$ python3 -q
>>> import numpy as np
>>> np.set_printoptions(precision=2, suppress=True, linewidth=140)
>>> def tidy(a):
...     return np.round(a, 2) + 0
... 
>>> J = np.load("layer5.npy")
>>> print(J)
[[ 0  0  0  0  0]
 [ 0  0  0  0  0]
 [ 0  0  0 -1  0]
 [ 1  0  0  0  0]
 [ 0 -3  0  0  0]]
>>> tidy(np.linalg.norm(J, "nuc"))
np.float64(5.0)
>>> tidy(np.linalg.norm(J, axis=1))
array([0., 0., 1., 1., 3.])
>>> tidy(np.linalg.norm(J[3], 1)), tidy(np.linalg.norm(J[3], np.inf))
(np.float64(1.0), np.float64(1.0))
>>> tidy(np.linalg.norm(J[3] - J[4]))
np.float64(3.16)
>>> J[3] @ J[4]
np.int64(0)
>>> tidy(np.linalg.norm(J) ** 2 / np.linalg.norm(J, 2) ** 2)
np.float64(1.22)
>>> tidy(np.linalg.norm(J, 2))
np.float64(3.0)
>>> tidy(np.linalg.norm(J, 1)), tidy(np.linalg.norm(J, np.inf))
(np.float64(3.0), np.float64(3.0))
>>> U, sig, vt = np.linalg.svd(J)
>>> sig
array([ 3.,  1.,  1.,  0., -0.])
>>> np.argmax(sig[:-1] / (sig[1:] + 1e-6)) + 1
np.int64(3)
>>> M2 = U[:, :3] @ np.diag(sig[:3]) @ vt[:3]
>>> tidy(np.linalg.norm(J - M2, 2)), sig[3]
(np.float64(0.0), np.float64(0.0))
>>> M2
array([[ 0.,  0.,  0.,  0.,  0.],
       [ 0.,  0.,  0.,  0.,  0.],
       [ 0.,  0.,  0., -1.,  0.],
       [ 1.,  0.,  0.,  0.,  0.],
       [ 0., -3.,  0.,  0.,  0.]])
>>> np.linalg.matrix_rank(M2)
np.int64(3)
>>> np.linalg.matrix_rank(J, rtol=0.05)
np.int64(3)
>>> A = np.array([[1, -1, 3, 2, 2],
...     [0, -3, -3, -3, -1],
...     [0, 3, 2, 3, 0],
...     [3, 3, 2, -3, -1]])
>>> A[2] = A[3]
>>> A
array([[ 1, -1,  3,  2,  2],
       [ 0, -3, -3, -3, -1],
       [ 3,  3,  2, -3, -1],
       [ 3,  3,  2, -3, -1]])
>>> U, sig, vt = np.linalg.svd(A)
>>> V = vt[:(sig > 1e-8).sum()]
>>> rng = np.random.default_rng(7055)
>>> vec = A[3] + -2 * A[1] + rng.integers(2) * np.eye(5)[3]
>>> vec
array([3., 9., 8., 3., 1.])
>>> np.allclose(V.T @ V @ vec, vec)
True
>>> r = np.linalg.matrix_rank(A)
>>> r
np.int64(3)
>>> ns = np.linalg.svd(A)[2][r:].T
>>> ns.shape
(5, 2)
>>> [int(np.linalg.matrix_rank(np.delete(A, i, axis=0))) for i in range(4)]
[2, 2, 3, 3]
>>> tidy(A @ ns)
array([[0., 0.],
       [0., 0.],
       [0., 0.],
       [0., 0.]])
>>> np.linalg.matrix_rank(A.T @ A), np.linalg.matrix_rank(A @ A.T)
(np.int64(3), np.int64(3))
>>> U, sig, vt = np.linalg.svd(A, full_matrices=False)
>>> tidy(np.abs(vt[0]))
array([0.52, 0.58, 0.41, 0.45, 0.15])
>>> tidy(U.T @ U)
array([[1., 0., 0., 0.],
       [0., 1., 0., 0.],
       [0., 0., 1., 0.],
       [0., 0., 0., 1.]])
>>> tidy(U.T @ A @ vt.T)
array([[8.08, 0.  , 0.  , 0.  ],
       [0.  , 6.13, 0.  , 0.  ],
       [0.  , 0.  , 2.84, 0.  ],
       [0.  , 0.  , 0.  , 0.  ]])
>>> tidy(sig / sig[0])
array([1.  , 0.76, 0.35, 0.  ])
>>> tidy(np.sqrt((sig ** 2).sum())), tidy(np.linalg.norm(A))
(np.float64(10.54), np.float64(10.54))
>>> tidy(vt @ vt.T)
array([[1., 0., 0., 0.],
       [0., 1., 0., 0.],
       [0., 0., 1., 0.],
       [0., 0., 0., 1.]])
>>> tidy(sig)
array([8.08, 6.13, 2.84, 0.  ])
>>> print(np.allclose(U * sig @ vt, A))
True
>>> np.abs(U[:, 0]).round(6).argmax()
np.int64(2)
>>> (sig > 1e-8).sum()
np.int64(3)
